$ ipython --no-banner

In [1]: import numpy as np

In [2]: np.set_printoptions(precision=3, suppress=True, linewidth=160)

In [3]: tidy = lambda a: np.round(a, 3) + 0

In [4]: sv = 20 * 0.5 ** np.arange(5)

In [5]: O, _ = np.linalg.qr(np.array([[0.8, 3.7, -0.2, -0.1, 0.5],
   ...:     [-1.2, -1.6, -0.9, -0.7, -0.5],
   ...:     [0.1, -0.4, -0.2, 0.6, -1.1],
   ...:     [-0.9, 0.8, 0.9, 1.3, 1.7],
   ...:     [-0.6, -0.1, -1.0, 0.2, -0.4]]))

In [6]: rng = np.random.default_rng(887)

In [7]: arr = rng.normal(size=(33, 5)) * sv @ O

In [8]: print(tidy(arr))
[[  7.136  14.591   3.388  -9.658  -4.017]
 [-30.872 -24.786   4.627  -5.467   9.648]
 [  8.212  -2.695  -3.648   6.872  -5.075]
 [ 14.547  18.464   0.172  -0.773  -6.394]
 [  3.358  -7.51   -8.37    7.842  -5.774]
 [  1.828   4.434   0.401   0.606   2.213]
 [  2.554  13.573   9.444  -6.196   7.891]
 [ 14.357  14.018   2.825   0.873  -0.728]
 [ -2.618  -8.107  -1.04   -9.364  -1.767]
 [ -2.535   0.528  -1.469   0.557  -0.259]
 [  8.779  19.71   10.905  -6.226   7.588]
 [-23.656 -18.282  -4.228   0.326  -1.044]
 [ 24.863  32.538  11.125  -2.076   7.051]
 [  1.443   1.893  -7.912   3.043  -5.375]
 [-16.542  -7.099   9.744 -14.448   1.603]
 [ 13.299  11.782   1.636   7.853   3.463]
 [ 13.675  -0.581  -7.365   2.521 -15.541]
 [  6.628   7.033   2.147   7.013   6.041]
 [ -7.678 -14.677  -7.748  -0.085  -8.157]
 [ -2.609  -7.793   0.92    1.103   1.289]
 [-15.073 -13.079   0.733  -5.547  -0.72 ]
 [ -1.38   -0.233   0.013  -2.097   0.015]
 [ 10.308   9.538  -5.152   6.267  -2.938]
 [-31.961 -34.066 -10.413  -4.092  -4.098]
 [ 16.842  21.359   1.424  -0.827  -0.082]
 [ -7.089   3.201   7.102  -0.789   8.397]
 [  7.597  17.996   6.305 -11.344  -4.2  ]
 [  2.73    4.037   0.841   4.832   4.613]
 [  7.321  -4.054  -8.48    7.259 -10.057]
 [ -4.767 -10.228  -2.188   5.114  -1.454]
 [ 11.602  12.781   9.119  -2.007  10.386]
 [ -9.724 -15.142  -3.596   5.425   0.727]
 [ -5.994  -3.381  -0.879  -7.203  -2.425]]

In [9]: U, sv = np.linalg.svd(arr)
Traceback (most recent call last):
  Cell In[9], line 1
    U, sv = np.linalg.svd(arr)
ValueError: too many values to unpack (expected 2)


In [10]: U, sv, Vh = np.linalg.svd(arr, full_matrices=False)

In [11]: print(tidy(np.cumsum(sv ** 2) / np.sum(sv ** 2)))
[0.752 0.926 0.984 0.996 1.   ]

In [12]: print(np.abs(U[:, 0]).round(6).argmax())
23

In [13]: print(np.allclose(U * sv @ Vh, arr))
True

In [14]: print(tidy(Vh @ Vh.T))
[[1. 0. 0. 0. 0.]
 [0. 1. 0. 0. 0.]
 [0. 0. 1. 0. 0.]
 [0. 0. 0. 1. 0.]
 [0. 0. 0. 0. 1.]]

In [15]: print(tidy(U.T @ arr @ Vh.T))
[[109.073   0.      0.      0.      0.   ]
 [  0.     52.399   0.      0.      0.   ]
 [  0.      0.     30.461   0.      0.   ]
 [  0.      0.      0.     13.771   0.   ]
 [  0.      0.      0.      0.      7.513]]

In [16]: print(U.shape, sv.shape, Vh.shape)
(33, 5) (5,) (5, 5)

In [17]: print(tidy(sv / sv[0]))
[1.    0.48  0.279 0.126 0.069]

In [18]: print(tidy(sv))
[109.073  52.399  30.461  13.771   7.513]

In [19]: print(tidy(U.T @ U))
[[1. 0. 0. 0. 0.]
 [0. 1. 0. 0. 0.]
 [0. 0. 1. 0. 0.]
 [0. 0. 0. 1. 0.]
 [0. 0. 0. 0. 1.]]

In [20]: print(tidy(np.abs(Vh[0])))
[0.655 0.74  0.147 0.024 0.041]

In [21]: W0 = np.load("w.npy")

In [22]: print(W0)
[[ 3.33   0.85   1.693 -2.128]
 [ 2.777  1.201  1.514 -2.007]
 [ 5.646  1.627  3.523 -3.428]
 [ 6.202  1.921  4.1   -4.269]]

In [23]: T = np.stack([W0, 3 * W0, W0[::-1]])

In [24]: print((T @ W0.T).shape)
(3, 4, 4)

In [25]: print(tidy(np.einsum("bij,cij->bc", T, T)))
[[ 170.557  511.671  136.316]
 [ 511.671 1535.013  408.948]
 [ 136.316  408.948  170.557]]

In [26]: print(np.linalg.matrix_rank(T))
[4 4 4]

In [27]: print(T.shape)
(3, 4, 4)

In [28]: f = np.array([0, 5])

In [29]: print(tidy(np.array([np.convolve(row, f, "same") for row in W0])))
[[ 0.    16.65   4.25   8.465]
 [ 0.    13.885  6.005  7.57 ]
 [ 0.    28.23   8.135 17.615]
 [ 0.    31.01   9.605 20.5  ]]

In [30]: print(tidy(np.correlate(W0[3], W0[0], "full")))
[-13.198   6.412  -0.201  38.311   2.655  10.024 -14.216]

In [31]: print(tidy(np.cross(W0[3, :3], W0[0, :3])))
[-0.233  3.153 -1.125]

In [32]: M = np.array([[1, 5, 1, 5], [-5, -8, -5, -8], [1, 5, 1, 5], [-5, -8, -5, -8]])

In [33]: x = np.array([-4, 5, 6, -3])

In [34]: h = np.maximum(M @ x, 0)

In [35]: print(np.flatnonzero(h > 1e-9))
[0 2]

In [36]: print(tidy(np.tanh(M @ x)))
[ 1. -1.  1. -1.]

In [37]: f, g = M[1], M[3]

In [38]: print(f @ g)
178

In [39]: pr = (f @ g) / (f @ f) * f

In [40]: print(tidy(np.linalg.norm(f + g) ** 2 + np.linalg.norm(f - g) ** 2))
712.0

In [41]: print(np.outer(f, g))
[[25 40 25 40]
 [40 64 40 64]
 [25 40 25 40]
 [40 64 40 64]]

In [42]: print(g - pr)
[0. 0. 0. 0.]
